$ python -q
>>> import numpy as np
>>> from numpy import linalg as LA
>>> np.set_printoptions(precision=2, suppress=True, linewidth=100)
>>> def tidy(a):
...     return np.round(a, 2) + 0
... 
>>> m1 = np.load("dump.npy")
>>> m1
array([[ -1.16, -14.2 , -10.06],
       [ -3.28, -10.41,  -5.31],
       [ -3.4 , -10.1 ,  -4.97],
       [ -2.92,  -3.31,   0.03],
       [ -2.53,  -2.74,   0.15],
       [ -2.35,  -2.51,   0.18],
       [ -1.61,  -1.62,   0.22],
       [ -1.28,  -1.28,   0.2 ],
       [  0.55,   0.57,  -0.11],
       [  1.34,   1.61,  -0.22],
       [  1.52,   1.98,  -0.2 ],
       [  1.37,   3.58,   0.49],
       [  1.25,   3.79,   0.66],
       [  0.83,   4.29,   1.14],
       [ -0.21,   5.15,   2.21],
       [ -1.89,   6.19,   3.82],
       [ -3.28,   6.91,   5.11],
       [ -8.87,   9.32,  10.2 ],
       [-11.  ,  10.14,  12.12],
       [-11.34,  10.27,  12.43],
       [-12.23,  10.6 ,  13.23],
       [-13.46,  11.05,  14.34],
       [-15.07,  11.63,  15.78],
       [-16.75,  12.21,  17.29]])
>>> cov = np.cov(m1, rowvar=False)
>>> tidy(np.polyfit(m1[:, 1], m1[:, 2], 1))
array([0.9 , 1.33])
>>> tidy(cov)
array([[ 33.56, -25.9 , -36.27],
       [-25.9 ,  54.52,  49.17],
       [-36.27,  49.17,  52.52]])
>>> cov.shape
(3, 3)
>>> tidy(LA.eigvalsh(cov)[::-1])
array([124.09,  16.32,   0.19])
>>> np.argsort(-m1.std(axis=0).round(6), kind="stable")
array([1, 2, 0])
>>> np.argwhere(np.triu(np.abs(np.corrcoef(m1.T)) > 0.8, 1))
array([[0, 2],
       [1, 2]])
>>> basis = m1[[21, 10]].astype(float)
>>> for _ in range(4):
...     idx = LA.norm(m1[:, None] - basis, axis=-1).argmin(axis=1)
...     basis = np.array([m1[idx == j].mean(axis=0) for j in range(2)])
... 
>>> idx
array([1, 1, 1, 1, 1, 1, 1, 1, 1, 1, 1, 1, 1, 1, 1, 1, 1, 0, 0, 0, 0, 0, 0, 0])
>>> tidy(basis)
array([[-12.67,  10.75,  13.63],
       [ -1.  ,  -0.71,  -0.39]])
>>> np.bincount(idx)
array([ 7, 17])
>>> tidy(basis[1] - basis[0])
array([ 11.67, -11.46, -14.02])
>>> np.abs(basis[1] - basis[0]).argmax()
np.int64(2)
>>> Uu, s, Vt = LA.svd(basis)
>>> np.argmax(s[:-1] / (s[1:] + 1e-6)) + 1
np.int64(1)
>>> tidy(s)
array([21.49,  1.29])
>>> M2 = Uu[:, :1] @ np.diag(s[:1]) @ Vt[:1]
>>> LA.matrix_rank(basis, rtol=0.05)
np.int64(2)
>>> LA.matrix_rank(M2)
np.int64(1)
>>> tidy(LA.norm(basis - M2, 2)), tidy(s[1])
(np.float64(1.29), np.float64(1.29))
>>> idx = m1[:, 1] > np.median(m1[:, 1])
>>> u = m1[idx].mean(axis=0) - m1[~idx].mean(axis=0)
>>> np.argsort(-np.abs(u).round(6), kind="stable")
array([1, 2, 0])
>>> idx.astype(int)
array([0, 0, 0, 0, 0, 0, 0, 0, 0, 0, 0, 0, 1, 1, 1, 1, 1, 1, 1, 1, 1, 1, 1, 1])
>>> tidy((((m1 - m1.mean(axis=0)) @ u > 0) == idx).mean())
np.float64(0.88)
>>> Xs = m1 - m1.mean(axis=0)
>>> V = LA.svd(Xs)[2][:2]
>>> M2 = Xs - Xs @ V.T @ V
>>> tidy(np.diag(V.T @ V))
array([0.79, 0.78, 0.43])
>>> LA.norm(M2, axis=1).round(6).argmax()
np.int64(0)
>>> basis = np.array([[0.2, -1.0, 0.8, 0.4, 0.1, 0.7, 2.2, 2.0, 0.0, 0.1, -0.6, -0.5, -1.1],
...     [0.1, 0.1, 0.0, -0.1, 0.4, 2.3, 0.5, 0.0, -0.6, 1.5, 0.5, 0.9, 1.7]])
>>> rng = np.random.default_rng(716408)
>>> A = np.array([[4, 5],
...     [1, 0],
...     [2, 5],
...     [0, 5],
...     [1, 4],
...     [1, 1],
...     [3, 2],
...     [0, 3],
...     [0, 4],
...     [0, 4],
...     [3, 3],
...     [1, 1],
...     [5, 1],
...     [1, 2],
...     [0, 2],
...     [3, 2],
...     [2, 2],
...     [1, 4],
...     [4, 5],
...     [2, 1],
...     [4, 3],
...     [2, 4],
...     [4, 5],
...     [4, 0],
...     [0, 5],
...     [4, 4],
...     [4, 4],
...     [1, 0],
...     [2, 0],
...     [4, 2],
...     [4, 0],
...     [2, 1],
...     [5, 3],
...     [4, 5],
...     [0, 2],
...     [3, 1],
...     [2, 4],
...     [1, 3],
...     [3, 2],
...     [0, 2]]) @ basis + 0.3 * rng.normal(size=(40, 13))
>>> tidy(A)
array([[ 1.62, -3.6 ,  3.08,  1.03,  2.29, 14.44, 11.16,  7.87, -2.92,  7.7 ,  0.32,  2.48,  4.13],
       [ 0.58, -0.91,  0.48,  0.57,  0.48,  1.31,  2.09,  1.35, -0.03,  0.24, -0.12, -0.39, -1.28],
       [ 0.64, -1.38,  1.17,  0.29,  1.79, 13.14,  6.59,  3.94, -3.  ,  7.85,  0.92,  3.93,  6.66],
       [ 0.64,  0.64, -0.26, -0.58,  2.26, 11.63,  2.32,  0.19, -3.16,  7.88,  2.36,  4.4 ,  8.54],
       [ 0.54, -0.52,  0.58, -0.11,  1.87, 10.37,  4.73,  1.89, -2.05,  6.11,  1.22,  3.35,  5.6 ],
       [-0.41, -1.35,  1.03,  0.35,  0.33,  2.61,  3.02,  2.34, -0.57,  1.32,  0.38,  0.14,  0.12],
       [ 0.52, -2.39,  2.12,  1.56,  0.4 ,  6.69,  8.2 ,  5.88, -1.2 ,  3.25, -0.78,  0.17,  0.24],
       [ 0.3 ,  0.06, -0.12, -0.3 ,  1.2 ,  6.49,  1.24,  0.53, -1.67,  4.82,  1.13,  2.5 ,  5.12],
       [ 0.39,  0.87, -0.15, -0.67,  2.24,  9.58,  2.11,  0.05, -2.12,  5.93,  1.86,  3.91,  7.19],
       [ 0.54,  0.16, -0.21, -0.51,  1.82,  9.53,  2.29,  0.28, -2.76,  6.4 ,  2.05,  3.42,  6.56],
       [ 1.08, -3.05,  2.62,  0.44,  1.23,  8.62,  8.02,  6.05, -1.89,  4.36, -0.35,  1.11,  1.65],
       [ 0.11, -1.01,  0.22,  0.37,  0.67,  3.22,  2.78,  2.33, -0.33,  1.41, -0.3 ,  0.65,  0.31],
       [ 0.49, -4.61,  4.42,  2.41,  1.03,  5.82, 11.3 ,  9.77, -0.68,  2.67, -2.39, -1.43, -3.57],
       [ 0.03, -0.49,  0.66,  0.09,  1.01,  5.37,  2.74,  2.4 , -1.32,  3.2 ,  0.6 ,  1.19,  2.7 ],
       [ 0.19, -0.05,  0.  , -0.41,  1.28,  4.47,  0.88,  0.1 , -1.46,  3.16,  0.25,  1.47,  3.26],
       [ 0.77, -2.95,  2.26,  1.61,  1.18,  6.56,  7.94,  6.55, -1.22,  3.21, -1.15,  0.72,  0.14],
       [ 0.59, -1.62,  1.91,  0.82,  1.11,  6.25,  5.23,  3.97, -0.77,  3.55,  0.11,  0.99,  0.71],
       [ 0.64, -0.6 ,  0.68, -0.47,  1.44,  9.91,  4.65,  1.7 , -2.19,  6.38,  1.77,  3.64,  6.05],
       [ 1.37, -4.1 ,  3.28,  1.05,  2.13, 14.14, 11.19,  7.68, -2.64,  7.69,  0.31,  2.7 ,  4.2 ],
       [ 0.18, -2.3 ,  1.43,  0.87,  0.77,  3.81,  5.13,  4.14, -0.4 ,  1.7 , -0.68, -0.2 , -0.2 ],
       [ 0.83, -3.8 ,  2.88,  1.38,  1.62,  9.33, 10.9 ,  7.52, -2.08,  4.87, -0.81,  0.73,  0.38],
       [ 0.63, -1.63,  1.82,  0.46,  1.72, 10.5 ,  6.67,  4.03, -2.18,  6.01,  0.5 ,  2.73,  4.77],
       [ 1.37, -3.48,  3.48,  1.19,  2.66, 15.14, 11.  ,  8.11, -3.13,  8.11,  0.07,  1.99,  3.84],
       [ 0.56, -4.8 ,  3.65,  1.94,  0.47,  2.67,  8.57,  8.39, -0.17,  0.29, -2.54, -2.1 , -4.77],
       [ 0.44,  0.14,  0.69, -0.31,  2.19, 11.51,  2.46, -0.09, -3.14,  7.85,  2.46,  4.6 ,  8.99],
       [ 1.26, -3.68,  3.39,  1.46,  2.41, 12.17, 10.74,  8.07, -2.3 ,  6.3 ,  0.06,  1.44,  2.84],
       [ 1.72, -3.37,  2.77,  1.13,  1.65, 11.61, 10.88,  7.84, -2.35,  6.59, -0.52,  1.17,  2.25],
       [ 0.27, -0.97,  0.8 ,  0.58, -0.26,  0.41,  2.69,  1.97,  0.12,  0.37, -0.28,  0.14, -2.06],
       [ 0.66, -2.02,  1.82,  1.32,  0.53,  1.56,  4.85,  4.57, -0.32,  0.14, -1.16, -1.22, -1.99],
       [ 1.44, -3.6 ,  3.15,  1.17,  1.2 ,  6.93, 10.23,  7.75, -1.39,  4.02, -1.11,  0.14, -0.84],
       [ 1.06, -3.85,  2.93,  1.24,  1.  ,  3.14,  9.18,  7.95,  0.15,  0.46, -2.28, -2.47, -4.5 ],
       [ 0.29, -2.01,  2.35,  1.03,  0.68,  3.88,  5.32,  3.86, -0.54,  1.41, -0.56,  0.06, -0.1 ],
       [ 1.3 , -4.51,  3.81,  1.15,  1.7 , 10.79, 12.69, 10.29, -1.65,  5.03, -1.9 ,  0.04, -0.17],
       [ 1.23, -3.86,  3.93,  0.91,  1.79, 14.38, 11.73,  7.57, -3.38,  7.64,  0.44,  2.84,  3.89],
       [ 0.95,  0.13,  0.38, -0.12,  0.8 ,  4.24,  0.81,  0.44, -0.83,  3.22,  1.24,  1.95,  3.37],
       [ 0.52, -2.49,  2.11,  0.91,  0.54,  4.64,  7.39,  5.66, -0.19,  1.49, -0.86, -0.26, -1.38],
       [ 0.48, -0.89,  1.68,  0.37,  1.81, 10.66,  6.76,  4.55, -2.79,  6.18,  0.7 ,  2.32,  4.19],
       [ 0.81, -0.38,  0.75,  0.01,  1.74,  7.61,  3.84,  1.93, -2.08,  4.44,  0.67,  2.38,  3.91],
       [ 1.13, -2.73,  2.01,  1.24,  1.02,  5.98,  7.64,  5.31, -1.11,  3.1 , -0.67, -0.31, -0.27],
       [ 0.17,  0.08,  0.33, -0.59,  1.1 ,  4.54,  0.68,  0.15, -1.33,  3.21,  0.95,  1.94,  3.59]])
>>> x = np.array([5, -1, -2, 1, 3, 0, -5, -2, 2, -3, -2, 0, 4])
>>> y = A @ x
>>> tidy(LA.solve(A.T @ A, A.T @ y))
array([ 5., -1., -2.,  1.,  3.,  0., -5., -2.,  2., -3., -2.,  0.,  4.])
>>> try:
...     LA.solve(A, y)
... except LA.LinAlgError as e:
...     print("failed:", e)
... 
failed: Last 2 dimensions of the array must be square
>>> y = y + 0.3 * rng.normal(size=40)
>>> tidy(y)
array([-71.19, -13.64, -38.34,  -3.4 , -22.28, -26.63, -59.36,  -1.94,  -0.2 ,  -6.82, -54.67,
       -18.2 , -91.37, -18.08,   0.32, -54.23, -38.93, -23.54, -71.18, -35.53, -76.67, -39.33,
       -73.73, -71.53,  -4.04, -70.28, -72.2 , -25.55, -35.85, -73.12, -69.2 , -36.86, -89.59,
       -80.47,   0.41, -53.55, -46.11, -18.51, -51.14,  -0.36])
>>> beta, *_ = LA.lstsq(A, y)
>>> [round(float(LA.norm(LA.solve(A.T @ A + lam * np.eye(13), A.T @ y))), 2) for lam in (0, 1, 10, 100)]
[10.14, 8.32, 5.42, 4.7]
>>> tidy(A.T @ (y - A @ beta))
array([0., 0., 0., 0., 0., 0., 0., 0., 0., 0., 0., 0., 0.])
>>> D = LA.norm(A[:, None] - A[None], axis=-1)
>>> D[15].round(6).argsort(kind="stable")[:4]
array([15,  6, 38, 29])
>>> np.flatnonzero(D[15] < D.mean() / 2)
array([ 6, 10, 15, 16, 19, 20, 29, 31, 35, 38])
>>> (D + 1e9 * np.eye(40)).round(6).argmin(axis=1)
array([18, 27, 21, 24, 17, 11, 15, 39,  9,  8, 15,  5, 29, 14, 39,  6, 31,  4,  0, 31, 29, 36,  0,
       30,  3, 26, 25,  1, 19, 20, 23, 19, 20, 18, 39, 38, 21, 13,  6, 14])
>>> tidy(D[:5, :5])
array([[ 0.  , 20.43,  7.57, 14.32, 10.91],
       [20.43,  0.  , 17.86, 17.58, 13.91],
       [ 7.57, 17.86,  0.  ,  6.89,  4.7 ],
       [14.32, 17.58,  6.89,  0.  ,  5.31],
       [10.91, 13.91,  4.7 ,  5.31,  0.  ]])
